% python3 -q
>>> import numpy as np
>>> import numpy.linalg as la
>>> np.set_printoptions(precision=2, suppress=True, linewidth=120)
>>> tidy = lambda a: np.round(a, 2) + 0
>>> J = np.loadtxt("mat.csv", delimiter=",")
>>> print(J)
[[0. 1. 0. 0. 0.]
 [0. 0. 0. 1. 0.]
 [1. 0. 0. 0. 0.]
 [0. 0. 0. 0. 1.]
 [0. 0. 1. 0. 0.]]
>>> rng = np.random.default_rng(502)
>>> labels = rng.permutation(5)
>>> print(labels)
[3 2 4 1 0]
>>> M2 = J[labels][:, labels]
>>> print(np.trace(M2))
0.0
>>> print(M2)
[[0. 0. 1. 0. 0.]
 [0. 0. 0. 0. 1.]
 [0. 1. 0. 0. 0.]
 [1. 0. 0. 0. 0.]
 [0. 0. 0. 1. 0.]]
>>> labels = rng.permutation(5)
>>> M2 = J[:, labels] * rng.choice([-1, 1], 5)
>>> print(M2)
[[-0. -0. -1.  0. -0.]
 [-0. -0. -0.  0. -1.]
 [-0. -1. -0.  0. -0.]
 [-1. -0. -0.  0. -0.]
 [-0. -0. -0.  1. -0.]]
>>> Uu, _, Vt = la.svd(J.T @ M2)
>>> print(Uu @ Vt)
[[ 0. -1.  0.  0.  0.]
 [ 0.  0. -1.  0.  0.]
 [ 0.  0.  0.  1.  0.]
 [ 0.  0.  0.  0. -1.]
 [-1.  0.  0.  0.  0.]]
>>> print(labels)
[4 0 1 2 3]
>>> print((J - J.T) / 2)
[[ 0.   0.5 -0.5  0.   0. ]
 [-0.5  0.   0.   0.5  0. ]
 [ 0.5  0.   0.   0.  -0.5]
 [ 0.  -0.5  0.   0.   0.5]
 [ 0.   0.   0.5 -0.5  0. ]]
>>> print(np.allclose(J, J.T))
False
>>> print(np.trace(J))
0.0
>>> la.determinant(J)
Traceback (most recent call last):
  File "<python-input-21>", line 1, in <module>
    la.determinant(J)
    ^^^^^^^^^^^^^^
AttributeError: module 'numpy.linalg' has no attribute 'determinant'
>>> print(tidy(la.det(J)))
1.0
>>> print(tidy(la.matrix_power(J, 4)))
[[0. 0. 1. 0. 0.]
 [1. 0. 0. 0. 0.]
 [0. 0. 0. 0. 1.]
 [0. 1. 0. 0. 0.]
 [0. 0. 0. 1. 0.]]
>>> F = np.loadtxt("block16.csv", delimiter=",")
>>> print(F)
[[ 0.   -0.4   1.1  -2.23]
 [ 0.2   0.4   0.8  -1.71]
 [ 0.5   0.4  -0.4   0.81]
 [ 0.7  -0.8   0.1  -0.28]
 [-0.5  -0.2   0.9  -1.85]
 [ 1.1   0.3  -0.5   0.92]
 [-0.1  -0.8   1.4  -2.95]
 [ 0.8  -0.2   1.2  -2.43]
 [-0.1  -0.8  -0.3   0.46]
 [-0.1  -0.4   0.8  -1.57]
 [ 0.7   0.8  -0.3   0.6 ]
 [-2.4  -0.8   1.2  -2.49]
 [-2.3   0.6  -2.5   5.05]
 [ 0.9   0.1   0.7  -1.34]
 [ 1.   -0.3  -0.2   0.42]
 [ 1.6   0.1   0.7  -1.49]
 [-0.9  -0.9   0.5  -0.95]
 [ 1.1  -2.1  -0.3   0.64]
 [-0.4   0.8  -0.6   1.23]
 [-1.2  -0.7   0.3  -0.63]
 [ 0.1   0.1  -1.    2.11]
 [-1.2  -0.6  -0.4   0.75]
 [ 0.4   0.7   2.1  -4.28]
 [-0.2   0.4   0.4  -0.77]
 [ 0.1  -0.1  -0.6   1.23]
 [-0.9  -0.1   1.   -1.94]]
>>> labels = F[:, 3] > np.median(F[:, 3])
>>> u = F[labels].mean(axis=0) - F[~labels].mean(axis=0)
>>> print(((F - F.mean(axis=0)) @ u > 0).astype(int))
[0 0 1 1 0 1 0 0 1 0 1 0 1 0 1 0 0 1 1 0 1 1 0 0 1 0]
>>> labels = rng.permutation(4)
>>> M2 = F[:, labels] * rng.choice([-1, 1], 4)
>>> print(M2)
[[-0.4   2.23  0.   -1.1 ]
 [ 0.4   1.71  0.2  -0.8 ]
 [ 0.4  -0.81  0.5   0.4 ]
 [-0.8   0.28  0.7  -0.1 ]
 [-0.2   1.85 -0.5  -0.9 ]
 [ 0.3  -0.92  1.1   0.5 ]
 [-0.8   2.95 -0.1  -1.4 ]
 [-0.2   2.43  0.8  -1.2 ]
 [-0.8  -0.46 -0.1   0.3 ]
 [-0.4   1.57 -0.1  -0.8 ]
 [ 0.8  -0.6   0.7   0.3 ]
 [-0.8   2.49 -2.4  -1.2 ]
 [ 0.6  -5.05 -2.3   2.5 ]
 [ 0.1   1.34  0.9  -0.7 ]
 [-0.3  -0.42  1.    0.2 ]
 [ 0.1   1.49  1.6  -0.7 ]
 [-0.9   0.95 -0.9  -0.5 ]
 [-2.1  -0.64  1.1   0.3 ]
 [ 0.8  -1.23 -0.4   0.6 ]
 [-0.7   0.63 -1.2  -0.3 ]
 [ 0.1  -2.11  0.1   1.  ]
 [-0.6  -0.75 -1.2   0.4 ]
 [ 0.7   4.28  0.4  -2.1 ]
 [ 0.4   0.77 -0.2  -0.4 ]
 [-0.1  -1.23  0.1   0.6 ]
 [-0.1   1.94 -0.9  -1.  ]]
>>> Uu, _, Vt = la.svd(F.T @ M2)
>>> print(tidy(la.lstsq(F, M2)[0]))
[[ 0.  0.  1.  0.]
 [ 1.  0.  0.  0.]
 [ 0.  0.  0. -1.]
 [ 0. -1.  0.  0.]]
>>> Xs = F - F.mean(axis=0)
>>> vecs = la.svd(Xs)[2][:3]
>>> M2 = Xs - Xs @ vecs.T @ vecs
>>> print(la.norm(M2, axis=1).round(6).argmax())
8
>>> print(tidy(la.norm(M2) / la.norm(Xs)))
0.01
>>> print(tidy((Xs @ vecs.T).std(axis=0)))
[2.11 0.97 0.64]
>>> arr = np.loadtxt("a.csv", delimiter=",")
>>> print(arr)
[[-1.3 -0.1  1.4]
 [-0.1 -0.7  0.4]
 [ 0.5 -0.6 -1.3]
 [ 1.9 -0.1  0.9]
 [ 0.1  0.4  0.1]]
>>> q, vecs = la.qr(arr[:, :2])[0], la.qr(arr[:, 2:])[0]
>>> sig = la.svd(q.T @ vecs, compute_uv=False)
>>> print(tidy(sig))
[0.2]
>>> print(tidy(np.degrees(np.arccos(sig.clip(0, 1)))))
[78.44]
>>> P = arr @ la.solve(arr.T @ arr, arr.T)
>>> print(la.matrix_rank(np.eye(5) - P))
2
>>> print(np.allclose(P @ P, P))
True
>>> print(tidy(P))
[[ 0.68  0.3  -0.33 -0.11 -0.08]
 [ 0.3   0.56  0.25  0.13 -0.28]
 [-0.33  0.25  0.63 -0.1  -0.22]
 [-0.11  0.13 -0.1   0.96  0.03]
 [-0.08 -0.28 -0.22  0.03  0.16]]
>>> t = np.radians(120)
>>> R = np.eye(5)
>>> R[4, 4] = R[2, 2] = np.cos(t)
>>> R[4, 2], R[2, 4] = -np.sin(t), np.sin(t)
>>> print(tidy(R))
[[ 1.    0.    0.    0.    0.  ]
 [ 0.    1.    0.    0.    0.  ]
 [ 0.    0.   -0.5   0.    0.87]
 [ 0.    0.    0.    1.    0.  ]
 [ 0.    0.   -0.87  0.   -0.5 ]]
>>> M2 = P @ R.T
>>> print(tidy(la.svd(P, compute_uv=False)), tidy(la.svd(M2, compute_uv=False)))
[1. 1. 1. 0. 0.] [1. 1. 1. 0. 0.]
>>> print(np.allclose(la.norm(P, axis=1), la.norm(M2, axis=1)))
True
>>> print(tidy(M2))
[[ 0.68  0.3   0.09 -0.11  0.33]
 [ 0.3   0.56 -0.37  0.13 -0.08]
 [-0.33  0.25 -0.51 -0.1  -0.44]
 [-0.11  0.13  0.08  0.96  0.08]
 [-0.08 -0.28  0.25  0.03  0.11]]
>>> A = np.loadtxt("case18.csv", delimiter=",")
>>> print(A)
[[0. 4.]
 [4. 2.]]
>>> # symmetric, so the eigenvalues are real
>>> labels = rng.permutation(2)
>>> print(labels)
[0 1]
>>> M2 = A[labels][:, labels]
>>> print(tidy(np.sort(np.abs(la.eigvals(M2)))))
[3.12 5.12]
>>> print(tidy(la.det(M2)), tidy(la.det(A[labels])))
-16.0 -16.0
>>> print(np.allclose(M2, A))
True
>>> print(np.all(la.eigvalsh(A) > 0))
False
>>> ev, vecs = la.eig(A)
>>> print(A @ vecs[:, 0] - ev[0] * vecs[:, 0])
[0. 0.]
>>> print(tidy(np.sort(la.eigvals(A.T))))
[-3.12  5.12]
>>> print(tidy(np.sort(la.eigvals(A @ A))))
[ 9.75 26.25]
>>> print(tidy(ev))
[-3.12  5.12]
>>> print(tidy(la.det(A[::-1])))
16.0
>>> print(np.kron(np.eye(2, dtype=int), A))
[[0. 4. 0. 0.]
 [4. 2. 0. 0.]
 [0. 0. 0. 4.]
 [0. 0. 4. 2.]]
>>> data = np.load("test15.npy")
>>> print(data)
[[ 1  0 -2]
 [ 2 -2  1]
 [ 0  1 -2]
 [-2  3 -2]
 [-1  2 -3]]
>>> M2 = data / np.sqrt((data ** 2).mean(axis=1, keepdims=True))
>>> print(la.matrix_rank(data - data.mean(axis=1, keepdims=True)))
2
>>> print(tidy(la.norm(M2, axis=1)))
[1.73 1.73 1.73 1.73 1.73]
>>> q, vecs = la.qr(data[:, :2])[0], la.qr(data[:, 2:])[0]
>>> sig = la.svd(q.T @ vecs, compute_uv=False)
>>> print(tidy(np.degrees(np.arccos(sig.clip(0, 1)))))
[12.65]
>>> print(tidy(sig))
[0.98]
>>> print(tidy(la.norm(q @ q.T - vecs @ vecs.T, 2)))
1.0
>>> P = data @ la.solve(data.T @ data, data.T)
>>> print(tidy(P @ data[:, 2]))
[-2.  1. -2. -2. -3.]
>>> print(tidy((np.eye(5) - P) @ data))
[[0. 0. 0.]
 [0. 0. 0.]
 [0. 0. 0.]
 [0. 0. 0.]
 [0. 0. 0.]]
>>> print(tidy(np.trace(P)))
3.0
>>> print(tidy(P))
[[ 0.53  0.26  0.32 -0.11  0.26]
 [ 0.26  0.63  0.16 -0.05 -0.37]
 [ 0.32  0.16  0.29  0.24  0.16]
 [-0.11 -0.05  0.24  0.92 -0.05]
 [ 0.26 -0.37  0.16 -0.05  0.63]]
>>> ev, vecs = la.eigh(P)
>>> print(tidy(vecs @ np.diag(ev) @ vecs.T))
[[ 0.53  0.26  0.32 -0.11  0.26]
 [ 0.26  0.63  0.16 -0.05 -0.37]
 [ 0.32  0.16  0.29  0.24  0.16]
 [-0.11 -0.05  0.24  0.92 -0.05]
 [ 0.26 -0.37  0.16 -0.05  0.63]]
>>> print(np.unique(ev.round(6) + 0, return_counts=True)[1])
[2 3]
>>> print(tidy(la.eigvalsh(P + 5 * np.eye(5))))
[5. 5. 6. 6. 6.]
>>> print(tidy(vecs.T @ P @ vecs))
[[0. 0. 0. 0. 0.]
 [0. 0. 0. 0. 0.]
 [0. 0. 1. 0. 0.]
 [0. 0. 0. 1. 0.]
 [0. 0. 0. 0. 1.]]
>>> print(tidy(vecs.T @ vecs))
[[1. 0. 0. 0. 0.]
 [0. 1. 0. 0. 0.]
 [0. 0. 1. 0. 0.]
 [0. 0. 0. 1. 0.]
 [0. 0. 0. 0. 1.]]
>>> print(tidy(la.eigvalsh(P @ P)))
[0. 0. 1. 1. 1.]
>>> x = np.array([6, 3, 6])
>>> rhs = data @ x
>>> coef, lr = np.zeros(3), 1 / la.norm(data, 2) ** 2
>>> for i in range(150):
...     coef -= lr * data.T @ (data @ coef - rhs)
...     if i % 50 == 0: print(i, round(la.norm(data @ coef - rhs), 2))
... 
0 3.45
50 2.27
100 1.99
>>> print(tidy(la.cond(data)))
19.36
>>> print(tidy(coef))
[ 2.68 -0.69  4.36]
>>> W0 = np.array([[0, 2, 0, 0, 0, 0],
...     [0, 1, 0, 0, 0, 0],
...     [1, 1, 0, 0, 0, 0],
...     [0, 0, 0, 2, 0, 0],
...     [0, 0, 0, 1, 0, 0],
...     [0, 0, 1, 1, 0, 0],
...     [0, 0, 0, 0, 0, 2],
...     [0, 0, 0, 0, 0, 1],
...     [0, 0, 0, 0, 1, 1]])
>>> print(tidy(la.norm(W0) ** 2 / la.norm(W0, 2) ** 2))
3.39
>>> print(tidy(la.norm(W0[1], 1)), tidy(la.norm(W0[1], np.inf)))
1.0 1.0
>>> print(tidy(la.norm(W0, 1)), tidy(la.norm(W0, np.inf)))
4.0 2.0
>>> x = np.array([1, 3, 2, 3, 2, 3])
>>> h1 = np.maximum(W0 @ x, 0)
>>> print(np.flatnonzero(h1 > 1e-9))
[0 1 2 3 4 5 6 7 8]
>>> print(h1)
[6 3 4 6 3 5 6 3 5]
>>> print(W0.T @ h1)
[ 4 19  5 20  5 20]
>>> feats = np.load("dump.npy")
>>> print(feats)
[[1 2 2 0]
 [1 3 3 2]
 [1 2 0 1]
 [2 2 1 1]]
>>> print(tidy(la.norm(feats[2], 1)), tidy(la.norm(feats[2], np.inf)))
4.0 2.0
>>> print(tidy(la.norm(feats) ** 2 / la.norm(feats, 2) ** 2))
1.12
>>> print(tidy(la.norm(feats, 2)))
6.56
>>> print(la.norm(feats, axis=1).argmax())
1
>>> labels = rng.permutation(4)
>>> M2 = feats[:, labels] * rng.choice([-1, 1], 4)
>>> print(M2)
[[ 2 -2  0 -1]
 [ 3 -3 -2 -1]
 [ 2  0 -1 -1]
 [ 2 -1 -1 -2]]
>>> Uu, _, Vt = la.svd(feats.T @ M2)
>>> print(labels)
[1 2 3 0]
>>> print(tidy(la.lstsq(feats, M2)[0]))
[[ 0.  0.  0. -1.]
 [ 1.  0.  0.  0.]
 [ 0. -1.  0.  0.]
 [ 0.  0. -1.  0.]]
